$ python -q
>>> import numpy as np
>>> np.set_printoptions(precision=3, suppress=True, linewidth=100, floatmode="fixed")
>>> rd = lambda a: np.round(a, 3) + 0
>>> data = np.load("run14.npy")
>>> print(data)
[[1.000 0.500 0.250 0.125 0.062 0.031 0.016 0.008 0.004]
 [0.500 1.000 0.500 0.250 0.125 0.062 0.031 0.016 0.008]
 [0.250 0.500 1.000 0.500 0.250 0.125 0.062 0.031 0.016]
 [0.125 0.250 0.500 1.000 0.500 0.250 0.125 0.062 0.031]
 [0.062 0.125 0.250 0.500 1.000 0.500 0.250 0.125 0.062]
 [0.031 0.062 0.125 0.250 0.500 1.000 0.500 0.250 0.125]
 [0.016 0.031 0.062 0.125 0.250 0.500 1.000 0.500 0.250]
 [0.008 0.016 0.031 0.062 0.125 0.250 0.500 1.000 0.500]
 [0.004 0.008 0.016 0.031 0.062 0.125 0.250 0.500 1.000]]
>>> L = np.linalg.cholesky(data)
>>> print(rd(L))
[[1.000 0.000 0.000 0.000 0.000 0.000 0.000 0.000 0.000]
 [0.500 0.866 0.000 0.000 0.000 0.000 0.000 0.000 0.000]
 [0.250 0.433 0.866 0.000 0.000 0.000 0.000 0.000 0.000]
 [0.125 0.217 0.433 0.866 0.000 0.000 0.000 0.000 0.000]
 [0.062 0.109 0.217 0.433 0.866 0.000 0.000 0.000 0.000]
 [0.031 0.054 0.109 0.217 0.433 0.866 0.000 0.000 0.000]
 [0.016 0.027 0.054 0.109 0.217 0.433 0.866 0.000 0.000]
 [0.008 0.014 0.027 0.054 0.109 0.217 0.433 0.866 0.000]
 [0.004 0.007 0.014 0.027 0.054 0.109 0.217 0.433 0.866]]
>>> print(rd(np.prod(np.diag(L)) ** 2), rd(np.linalg.det(data)))
0.1 0.1
>>> M = np.loadtxt("a.csv", delimiter=",")
>>> print(M)
[[-4.690 -0.670  4.455 -4.721]
 [-0.117  1.390  1.503 -0.813]
 [-3.122  3.550  6.955 -4.966]
 [-2.221  5.628  8.159 -5.274]
 [-0.301  5.596  6.028 -3.190]
 [-3.084  3.468  6.949 -5.023]
 [-0.477  7.003  7.411 -3.998]
 [-0.003  0.033  0.055  0.054]
 [-0.050  1.391  1.584 -0.799]
 [-3.730  0.029  4.336 -4.042]
 [-1.990  1.446  3.616 -2.863]
 [-1.965  0.027  2.108 -1.890]
 [-1.813 -1.348  0.621 -1.244]
 [-2.201  4.259  6.620 -4.437]
 [-1.129  2.119  3.280 -2.117]
 [-4.702 -0.650  4.493 -4.602]
 [-3.539 -2.774  1.185 -2.403]
 [-4.913  2.184  7.538 -6.196]
 [-2.976  2.164  5.358 -4.260]
 [-3.692 -1.413  2.727 -3.161]
 [-3.283  4.885  8.416 -5.875]
 [-1.790 -1.490  0.531 -1.092]
 [-1.184  3.500  4.730 -3.023]
 [-1.226  3.471  4.784 -2.954]
 [ 0.011 -0.032 -0.044  0.034]
 [-4.786  0.690  5.978 -5.395]
 [-0.995  0.790  1.819 -1.313]
 [-4.027  2.942  7.201 -5.491]
 [-3.202  4.904  8.290 -5.754]
 [-2.897  2.201  5.428 -4.263]
 [-4.710 -0.791  4.580 -4.628]
 [-0.031  1.365  1.466 -0.817]
 [-1.932  0.050  2.073 -1.951]
 [-2.971  2.208  5.410 -4.061]
 [-2.722 -2.116  0.933 -1.800]
 [-4.612 -0.734  4.466 -4.736]
 [-1.257  2.132  3.265 -2.277]
 [-4.903  2.047  7.535 -6.133]
 [-1.925  1.368  3.570 -2.784]
 [-0.056  1.380  1.431 -0.714]
 [-1.438  6.273  7.765 -4.528]
 [-1.393  6.295  7.766 -4.674]
 [-1.802 -0.006  2.111 -1.915]]
>>> D = np.linalg.norm(M[:, None] - M[None], axis=-1)
>>> print((D + 1e9 * np.eye(43)).round(6).argmin(axis=1))
[35 31  5 41  6  2 40 24  1 15 38 32 21  2 36  0 34 37 29 16 28 12 23 22  7  0  1  5 20 18 15  1 11
 18 16  0 14 17 10 31 41 40 32]
>>> print(D.shape)
(43, 43)
>>> print(D[40].round(6).argsort(kind="stable")[:4])
[40 41  3  6]
>>> print(np.flatnonzero(D[40] < D.mean() / 2))
[ 3  4  6 13 28 40 41]
>>> print(rd(D[:5, :5]))
[[0.000 7.010 5.155 7.732 7.959]
 [7.010 0.000 7.789 9.305 6.622]
 [5.155 7.789 0.000 2.583 4.020]
 [7.732 9.305 2.583 0.000 3.546]
 [7.959 6.622 4.020 3.546 0.000]]
>>> O, V = np.linalg.qr(M[:, :2])[0], np.linalg.qr(M[:, 2:])[0]
>>> s = np.linalg.svd(O.T @ V, compute_uv=False)
>>> print(rd(np.degrees(np.arccos(s.clip(0, 1)))))
[1.013 5.397]
>>> f = np.array([-9, 4, 6, 4, -7, 5, 4, -9, -5])
>>> B = data + np.outer(f, np.eye(9)[5])
>>> print(B)
[[ 1.000  0.500  0.250  0.125  0.062 -8.969  0.016  0.008  0.004]
 [ 0.500  1.000  0.500  0.250  0.125  4.062  0.031  0.016  0.008]
 [ 0.250  0.500  1.000  0.500  0.250  6.125  0.062  0.031  0.016]
 [ 0.125  0.250  0.500  1.000  0.500  4.250  0.125  0.062  0.031]
 [ 0.062  0.125  0.250  0.500  1.000 -6.500  0.250  0.125  0.062]
 [ 0.031  0.062  0.125  0.250  0.500  6.000  0.500  0.250  0.125]
 [ 0.016  0.031  0.062  0.125  0.250  4.500  1.000  0.500  0.250]
 [ 0.008  0.016  0.031  0.062  0.125 -8.750  0.500  1.000  0.500]
 [ 0.004  0.008  0.016  0.031  0.062 -4.875  0.250  0.500  1.000]]
>>> O, Rm = np.linalg.qr(B)
>>> print(rd(O @ Rm))
[[ 1.000  0.500  0.250  0.125  0.062 -8.969  0.016  0.008  0.004]
 [ 0.500  1.000  0.500  0.250  0.125  4.062  0.031  0.016  0.008]
 [ 0.250  0.500  1.000  0.500  0.250  6.125  0.062  0.031  0.016]
 [ 0.125  0.250  0.500  1.000  0.500  4.250  0.125  0.062  0.031]
 [ 0.062  0.125  0.250  0.500  1.000 -6.500  0.250  0.125  0.062]
 [ 0.031  0.062  0.125  0.250  0.500  6.000  0.500  0.250  0.125]
 [ 0.016  0.031  0.062  0.125  0.250  4.500  1.000  0.500  0.250]
 [ 0.008  0.016  0.031  0.062  0.125 -8.750  0.500  1.000  0.500]
 [ 0.004  0.008  0.016  0.031  0.062 -4.875  0.250  0.500  1.000]]
>>> print(np.trace(O @ O.T))
9.0
>>> print(O.shape, Rm.shape)
(9, 9) (9, 9)
>>> print(rd(O.T @ O))
[[1.000 0.000 0.000 0.000 0.000 0.000 0.000 0.000 0.000]
 [0.000 1.000 0.000 0.000 0.000 0.000 0.000 0.000 0.000]
 [0.000 0.000 1.000 0.000 0.000 0.000 0.000 0.000 0.000]
 [0.000 0.000 0.000 1.000 0.000 0.000 0.000 0.000 0.000]
 [0.000 0.000 0.000 0.000 1.000 0.000 0.000 0.000 0.000]
 [0.000 0.000 0.000 0.000 0.000 1.000 0.000 0.000 0.000]
 [0.000 0.000 0.000 0.000 0.000 0.000 1.000 0.000 0.000]
 [0.000 0.000 0.000 0.000 0.000 0.000 0.000 1.000 0.000]
 [0.000 0.000 0.000 0.000 0.000 0.000 0.000 0.000 1.000]]
>>> print(rd(np.abs(np.diag(Rm))))
[ 1.155  0.750  0.750  0.750  0.750 13.722  1.036  0.327  0.669]
>>> idx = M[:, 1] > np.median(M[:, 1])
>>> f = M[idx].mean(axis=0) - M[~idx].mean(axis=0)
>>> print(idx.astype(int))
[0 0 1 1 1 1 1 0 0 0 1 0 0 1 1 0 0 1 1 0 1 0 1 1 0 0 0 1 1 1 0 0 0 1 0 0 1 1 0 0 1 1 0]
>>> print(rd((((M - M.mean(axis=0)) @ f > 0) == idx).mean()))
0.907
>>> arr = np.load("layer6.npy")
>>> print(arr)
[[ 0  0  0  0  0  0  0  0  0  0]
 [-2  2 -2  6 -4 -2 -2 -2 -6  2]
 [-3  3 -3  9 -6 -3 -3 -3 -9  3]
 [ 0  0  0  0  0  0  0  0  0  0]
 [-2  2 -2  6 -4 -2 -2 -2 -6  2]
 [-2  2 -2  6 -4 -2 -2 -2 -6  2]
 [ 0  0  0  0  0  0  0  0  0  0]
 [-3  3 -3  9 -6 -3 -3 -3 -9  3]]
>>> # looks like rank 1
>>> rk = np.linalg.matrix_rank(arr)
>>> print(rk)
1
>>> ns = np.linalg.svd(arr)[2][rk:].T
>>> print(rd(ns @ ns.T))
[[ 0.966  0.034 -0.034  0.103 -0.069 -0.034 -0.034 -0.034 -0.103  0.034]
 [ 0.034  0.966  0.034 -0.103  0.069  0.034  0.034  0.034  0.103 -0.034]
 [-0.034  0.034  0.966  0.103 -0.069 -0.034 -0.034 -0.034 -0.103  0.034]
 [ 0.103 -0.103  0.103  0.690  0.207  0.103  0.103  0.103  0.310 -0.103]
 [-0.069  0.069 -0.069  0.207  0.862 -0.069 -0.069 -0.069 -0.207  0.069]
 [-0.034  0.034 -0.034  0.103 -0.069  0.966 -0.034 -0.034 -0.103  0.034]
 [-0.034  0.034 -0.034  0.103 -0.069 -0.034  0.966 -0.034 -0.103  0.034]
 [-0.034  0.034 -0.034  0.103 -0.069 -0.034 -0.034  0.966 -0.103  0.034]
 [-0.103  0.103 -0.103  0.310 -0.207 -0.103 -0.103 -0.103  0.690  0.103]
 [ 0.034 -0.034  0.034 -0.103  0.069  0.034  0.034  0.034  0.103  0.966]]
>>> print(ns.shape)
(10, 9)
>>> print(np.allclose(arr @ ns, 0))
True
>>> print([int(np.linalg.matrix_rank(arr[:, :j + 1])) for j in range(10)])
[1, 1, 1, 1, 1, 1, 1, 1, 1, 1]
